$ ipython --no-banner

In [1]: import numpy as np

In [2]: np.set_printoptions(suppress=True, linewidth=200)

In [3]: K = np.load("a.npy")

In [4]: K
Out[4]: 
array([[ 0,  0,  0],
       [ 0,  0,  0],
       [ 0,  2,  0],
       [ 0,  0, -2],
       [ 0,  2,  0],
       [ 0,  0,  0]])

In [5]: # row 1 repeats row 0

In [6]: rk = np.linalg.matrix_rank(K)

In [7]: rk
Out[7]: np.int64(2)

In [8]: null = np.linalg.svd(K)[2][rk:].T

In [9]: [int(np.linalg.matrix_rank(np.delete(K, i, axis=0))) for i in range(6)]
Out[9]: [2, 2, 2, 1, 2, 2]

In [10]: null[:, 0] / null[np.abs(null[:, 0]).round(6).argmax(), 0]
Out[10]: array([1., 0., 0.])

In [11]: K @ null
Out[11]: 
array([[0.],
       [0.],
       [0.],
       [0.],
       [0.],
       [0.]])

In [12]: [int(np.linalg.matrix_rank(K[:, :j + 1])) for j in range(3)]
Out[12]: [0, 1, 2]

In [13]: null @ null.T
Out[13]: 
array([[1., 0., 0.],
       [0., 0., 0.],
       [0., 0., 0.]])

In [14]: null.shape
Out[14]: (3, 1)

In [15]: np.allclose(K @ null, 0)
Out[15]: True

In [16]: K - K[0]
Out[16]: 
array([[ 0,  0,  0],
       [ 0,  0,  0],
       [ 0,  2,  0],
       [ 0,  0, -2],
       [ 0,  2,  0],
       [ 0,  0,  0]])

In [17]: np.round(K.mean(axis=0), 1)
Out[17]: array([ 0. ,  0.7, -0.3])

In [18]: K[6]
IndexError: index 6 is out of bounds for axis 0 with size 6


In [19]: np.round(np.linalg.norm(K), 1)
Out[19]: np.float64(3.5)

In [20]: W0 = np.loadtxt("arr.csv", delimiter=",")

In [21]: W0.round(1) + 0
Out[21]: 
array([[1. , 0.2, 0. , 0. , 0. , 0. , 0. ],
       [0.2, 1. , 0.2, 0. , 0. , 0. , 0. ],
       [0. , 0.2, 1. , 0.2, 0. , 0. , 0. ],
       [0. , 0. , 0.2, 1. , 0.2, 0. , 0. ],
       [0. , 0. , 0. , 0.2, 1. , 0.2, 0. ],
       [0. , 0. , 0. , 0. , 0.2, 1. , 0.2],
       [0. , 0. , 0. , 0. , 0. , 0.2, 1. ]])

In [22]: x = np.ones(7)

In [23]: for _ in range(4):
    ...:     x = W0 @ x
    ...:     x /= np.linalg.norm(x)
    ...:     print(round(x @ W0 @ x, 1))
    ...: 
1.4
1.4
1.4
1.4

In [24]: np.round(np.linalg.eigvalsh(W0)[-1], 1)
Out[24]: np.float64(1.4)

In [25]: left, s, vt = np.linalg.svd(W0, full_matrices=False)

In [26]: round(np.sqrt((s ** 2).sum()), 1), np.round(np.linalg.norm(W0), 1)
Out[26]: (np.float64(2.7), np.float64(2.7))

In [27]: np.round(left.T @ W0 @ vt.T, 1) + 0
Out[27]: 
array([[1.4, 0. , 0. , 0. , 0. , 0. , 0. ],
       [0. , 1.3, 0. , 0. , 0. , 0. , 0. ],
       [0. , 0. , 1.1, 0. , 0. , 0. , 0. ],
       [0. , 0. , 0. , 0.9, 0. , 0. , 0. ],
       [0. , 0. , 0. , 0. , 0.8, 0. , 0. ],
       [0. , 0. , 0. , 0. , 0. , 0.7, 0. ],
       [0. , 0. , 0. , 0. , 0. , 0. , 0.7]])

In [28]: np.round(np.abs(vt[0]), 1)
Out[28]: array([0.2, 0.4, 0.5, 0.5, 0.5, 0.4, 0.2])

In [29]: s.round(1)
Out[29]: array([1.4, 1.3, 1.1, 0.9, 0.8, 0.7, 0.7])

In [30]: left.shape, s.shape, vt.shape
Out[30]: ((7, 7), (7,), (7, 7))

In [31]: np.round(s / s[0], 1)
Out[31]: array([1. , 0.9, 0.8, 0.7, 0.6, 0.5, 0.5])

In [32]: np.abs(left[:, 0]).round(6).argmax()
Out[32]: np.int64(3)

In [33]: np.round(left.T @ left, 1) + 0
Out[33]: 
array([[1., 0., 0., 0., 0., 0., 0.],
       [0., 1., 0., 0., 0., 0., 0.],
       [0., 0., 1., 0., 0., 0., 0.],
       [0., 0., 0., 1., 0., 0., 0.],
       [0., 0., 0., 0., 1., 0., 0.],
       [0., 0., 0., 0., 0., 1., 0.],
       [0., 0., 0., 0., 0., 0., 1.]])

In [34]: np.argsort(-np.linalg.norm(K, axis=0).round(6), kind="stable")[:3]
Out[34]: array([1, 2, 0])

In [35]: round(float(np.linalg.norm(K, 2) / np.linalg.norm(K)), 1)
Out[35]: 0.8

In [36]: [round(float(x), 1) for x in np.linalg.svd(K, compute_uv=False)[:3]]
Out[36]: [2.8, 2.0, 0.0]

In [37]: np.linalg.matrix_rank(K, rtol=0.1)
Out[37]: np.int64(2)

In [38]: u, g = W0[2], W0[6]

In [39]: np.round(u @ g, 1)
Out[39]: np.float64(0.0)

In [40]: np.round(u @ u, 1)
Out[40]: np.float64(1.1)

In [41]: pr = (u @ g) / (u @ u) * u

In [42]: round(float(np.linalg.norm(u + g) ** 2 + np.linalg.norm(u - g) ** 2), 1)
Out[42]: 4.2

In [43]: np.linalg.matrix_rank(np.outer(u, g))
Out[43]: np.int64(1)

In [44]: pr.round(1) + 0
Out[44]: array([0., 0., 0., 0., 0., 0., 0.])

In [45]: M = np.load("run12.npy")

In [46]: M
Out[46]: 
array([[0, 1, 1, 1, 2, 0, 3, 0],
       [0, 0, 2, 2, 1, 2, 2, 2],
       [0, 0, 0, 2, 3, 0, 0, 1],
       [0, 0, 0, 0, 1, 3, 3, 1],
       [0, 0, 0, 0, 0, 1, 1, 1],
       [0, 0, 0, 0, 0, 0, 0, 0],
       [0, 0, 0, 0, 0, 0, 0, 1],
       [0, 0, 0, 0, 0, 0, 0, 0]])

In [47]: # triangular

In [48]: round(np.linalg.norm(M, 2) / np.linalg.norm(M), 1)
Out[48]: np.float64(0.8)

In [49]: np.linalg.cond(M) > 100
Out[49]: np.True_

In [50]: np.linalg.matrix_rank(M, rtol=0.1)
Out[50]: np.int64(5)

In [51]: np.argsort(-np.linalg.norm(M, axis=0).round(6), kind="stable")[:3]
Out[51]: array([6, 4, 5])

In [52]: T = np.stack([M, -3 * M, M[::-1]])

In [53]: T.shape
Out[53]: (3, 8, 8)

In [54]: np.linalg.matrix_rank(T.reshape(3, -1))
Out[54]: np.int64(2)

In [55]: np.round(np.linalg.det(T), 1)
Out[55]: array([0., 0., 0.])

In [56]: (T @ M.T).shape
Out[56]: (3, 8, 8)

In [57]: np.prod(np.diag(M)), np.round(np.linalg.det(M), 1)
Out[57]: (np.int64(0), np.float64(0.0))

In [58]: cov = M.T @ M

In [59]: np.round(np.linalg.svd(M, compute_uv=False) ** 2, 1) + 0
Out[59]: array([50.8, 13.1,  6.6,  3.7,  0.8,  0. ,  0. ,  0. ])

In [60]: np.round(np.linalg.eigvalsh(cov)[::-1], 1) + 0
Out[60]: array([50.8, 13.1,  6.6,  3.7,  0.8,  0. ,  0. ,  0. ])

In [61]: (M @ M.T).shape
Out[61]: (8, 8)
